$ python3 -q
>>> import numpy as np
>>> np.set_printoptions(precision=1, suppress=True, linewidth=100)
>>> rd = lambda a: np.round(a, 1) + 0
>>> J = np.loadtxt("sample15.csv", delimiter=",")
>>> J
array([[12., 12.,  0.],
       [ 7.,  7.,  0.],
       [ 2.,  2.,  4.],
       [27., 27.,  0.],
       [27., 27.,  0.],
       [12., 12.,  0.],
       [22., 22.,  0.],
       [17., 17.,  0.],
       [ 2.,  2.,  4.],
       [12., 12.,  0.],
       [27., 27.,  0.],
       [17., 17.,  0.],
       [ 2.,  2.,  4.],
       [22., 22.,  0.],
       [17., 17.,  0.],
       [ 7.,  7.,  0.],
       [ 2.,  2.,  4.],
       [ 2.,  2.,  4.],
       [ 7.,  7.,  0.],
       [ 7.,  7.,  0.],
       [ 7.,  7.,  0.],
       [12., 12.,  0.],
       [17., 17.,  0.],
       [22., 22.,  0.],
       [17., 17.,  0.]])
>>> np.linalg.matrix_rank(J, rtol=0.1)
np.int64(1)
>>> np.linalg.cond(J) > 100
np.True_
>>> Xs = J - J.mean(axis=0)
>>> evecs = np.linalg.svd(Xs)[2][:2]
>>> other = Xs - Xs @ evecs.T @ evecs
>>> rd(other.std(axis=0))
array([0., 0., 0.])
>>> rd(np.cov(Xs @ evecs.T, rowvar=False))
array([[142.9,   0. ],
       [  0. ,   1.5]])
>>> np.linalg.norm(other, axis=1).round(6).argmax()
np.int64(0)
>>> rd(np.linalg.norm(other) / np.linalg.norm(Xs))
np.float64(0.0)
>>> F = np.load("m.npy")
>>> F
array([[ 1,  0,  0,  0],
       [ 0, -4,  0,  4],
       [ 0,  0, -7,  0],
       [ 0,  7,  0,  6]])
>>> D = np.linalg.norm(J[:, None] - J[None], axis=-1)
>>> rd(D[21])
array([ 0. ,  7.1, 14.7, 21.2, 21.2,  0. , 14.1,  7.1, 14.7,  0. , 21.2,  7.1, 14.7, 14.1,  7.1,
        7.1, 14.7, 14.7,  7.1,  7.1,  7.1,  0. ,  7.1, 14.1,  7.1])
>>> np.linalg.matrix_rank(D ** 2)
np.int64(4)
>>> rd(np.linalg.norm(J - J.mean(axis=0), axis=1))
array([ 1.6,  8.5, 15.9, 19.8, 19.8,  1.6, 12.8,  5.7, 15.9,  1.6, 19.8,  5.7, 15.9, 12.8,  5.7,
        8.5, 15.9, 15.9,  8.5,  8.5,  8.5,  1.6,  5.7, 12.8,  5.7])
>>> np.unravel_index(D.round(6).argmax(), D.shape)
(np.int64(2), np.int64(3))
>>> D[21].round(6).argsort(kind="stable")[:4]
array([ 0,  5,  9, 21])
>>> (D + 1e9 * np.eye(25)).round(6).argmin(axis=1)
array([ 5, 15,  8,  4,  3,  0, 13, 11,  2,  0,  3,  7,  2,  6,  7,  1,  2,  2,  1,  1,  1,  0,  7,
        6,  7])
>>> A = np.load("run18.npy")
>>> A
array([[  0.2, -11.5,   0.4,  -0.2,   0.8],
       [  0.5,  -2. ,  -0.4,  -0.3,  -2.2],
       [ -0.9, -13. ,   0.3,   0.1,  -0.9],
       [  1.2,  -3. ,  -0.8,   1.7,  -3.5]])
>>> w1 = np.array([[0, 2, 5, 0], [2, 1, 3, 1], [1, 0, 0, 2], [5, 4, 1, 4], [3, 0, 0, 0]])
>>> beta = np.array([-2, -3, 0, 3])
>>> H = np.maximum(A @ w1 + beta, 0)
>>> (H > 0).astype(int)
array([[0, 0, 0, 0],
       [0, 0, 0, 0],
       [0, 0, 0, 0],
       [0, 1, 0, 1]])
>>> cent = np.array([[0, 1], [-1, 1], [2, -2], [-3, 2]])
>>> w1 @ cent
array([[  8,  -8],
       [  2,  -1],
       [ -6,   5],
       [-14,  15],
       [  0,   3]])
>>> (H @ cent).round(6).argmax(axis=1)
array([0, 0, 0, 1])
>>> G = A.T @ A
>>> rd(np.linalg.svd(A, compute_uv=False) ** 2)
array([315.5,  21.6,   1.5,   0.9])
>>> np.allclose(G, G.T)
True
>>> rd(np.trace(G)), rd((A ** 2).sum())
(np.float64(339.4), np.float64(339.4))
>>> rd(np.diag(G))
array([  2.5, 314.2,   1. ,   3. ,  18.5])
>>> other = np.array([[0, -2, 0], [2, 0, 1], [0, -1, -1], [0, 1, 2], [2, -2, 1]])
>>> rd(np.einsum("ij,ij->i", A, A))
array([133.1,   9.3, 170.7,  26.2])
>>> np.vstack([A, other.T]).shape
(7, 5)
>>> rd(A @ other)
array([[-21.4,  -2.6, -11.5],
       [ -8.4,   3.5,  -4.4],
       [-27.8,   3.4, -14. ],
       [-13. ,   7.1,  -2.3]])
>>> rd(np.einsum("ik,kj->ji", A, other))
array([[-21.4,  -8.4, -27.8, -13. ],
       [ -2.6,   3.5,   3.4,   7.1],
       [-11.5,  -4.4, -14. ,  -2.3]])
>>> rd(other.T @ A.T)
array([[-21.4,  -8.4, -27.8, -13. ],
       [ -2.6,   3.5,   3.4,   7.1],
       [-11.5,  -4.4, -14. ,  -2.3]])
>>> rd(np.einsum("ij->j", A))
array([  1. , -29.5,  -0.5,   1.3,  -5.8])
>>> th = np.radians(15)
>>> Rm = np.eye(5)
>>> Rm[1, 1] = Rm[2, 2] = np.cos(th)
>>> Rm[1, 2], Rm[2, 1] = -np.sin(th), np.sin(th)
>>> rd(Rm)
array([[ 1. ,  0. ,  0. ,  0. ,  0. ],
       [ 0. ,  1. , -0.3,  0. ,  0. ],
       [ 0. ,  0.3,  1. ,  0. ,  0. ],
       [ 0. ,  0. ,  0. ,  1. ,  0. ],
       [ 0. ,  0. ,  0. ,  0. ,  1. ]])
>>> other = A @ Rm.T
>>> rd(np.linalg.svd(A, compute_uv=False)), rd(np.linalg.svd(other, compute_uv=False))
(array([17.8,  4.6,  1.2,  1. ]), array([17.8,  4.6,  1.2,  1. ]))
>>> rd(other)
array([[  0.2, -11.2,  -2.6,  -0.2,   0.8],
       [  0.5,  -1.8,  -0.9,  -0.3,  -2.2],
       [ -0.9, -12.6,  -3.1,   0.1,  -0.9],
       [  1.2,  -2.7,  -1.5,   1.7,  -3.5]])
>>> rd(np.abs(other - A).max(axis=0))
array([0. , 0.4, 3.4, 0. , 0. ])
>>> rd(np.linalg.det(Rm)), rd(np.trace(Rm))
(np.float64(1.0), np.float64(4.9))
>>> x0 = np.array([3, -2, -3, -1, 2])
>>> h1 = np.maximum(other @ x0, 0)
>>> rd(other.T @ h1)
array([ -12.6, -763.3, -187.4,    3.7,  -26.4])
>>> rd(np.maximum(other @ x0, 0) - np.maximum(-other @ x0, 0))
array([32.6,  3.8, 29.9,  4.9])
>>> rd(np.tanh(other @ x0))
array([1., 1., 1., 1.])
>>> rd(h1)
array([32.6,  3.8, 29.9,  4.9])
>>> K = np.array([[-18, 7, 6], [6, -98, 8], [0, 2, 7]])
>>> other = np.array([[0, 2, -2], [-1, 1, 1], [1, 0, 2]])
>>> K @ other
array([[ -1, -29,  55],
       [106, -86, -94],
       [  5,   2,  16]])
>>> np.einsum("ij->j", K)
array([-12, -89,  21])
>>> np.einsum("ik,kj->ij", K, other)
array([[ -1, -29,  55],
       [106, -86, -94],
       [  5,   2,  16]])
>>> np.linalg.matrix_rank(np.vstack([K, other.T]))
np.int64(3)
>>> np.linalg.matrix_rank(K @ other)
np.int64(3)
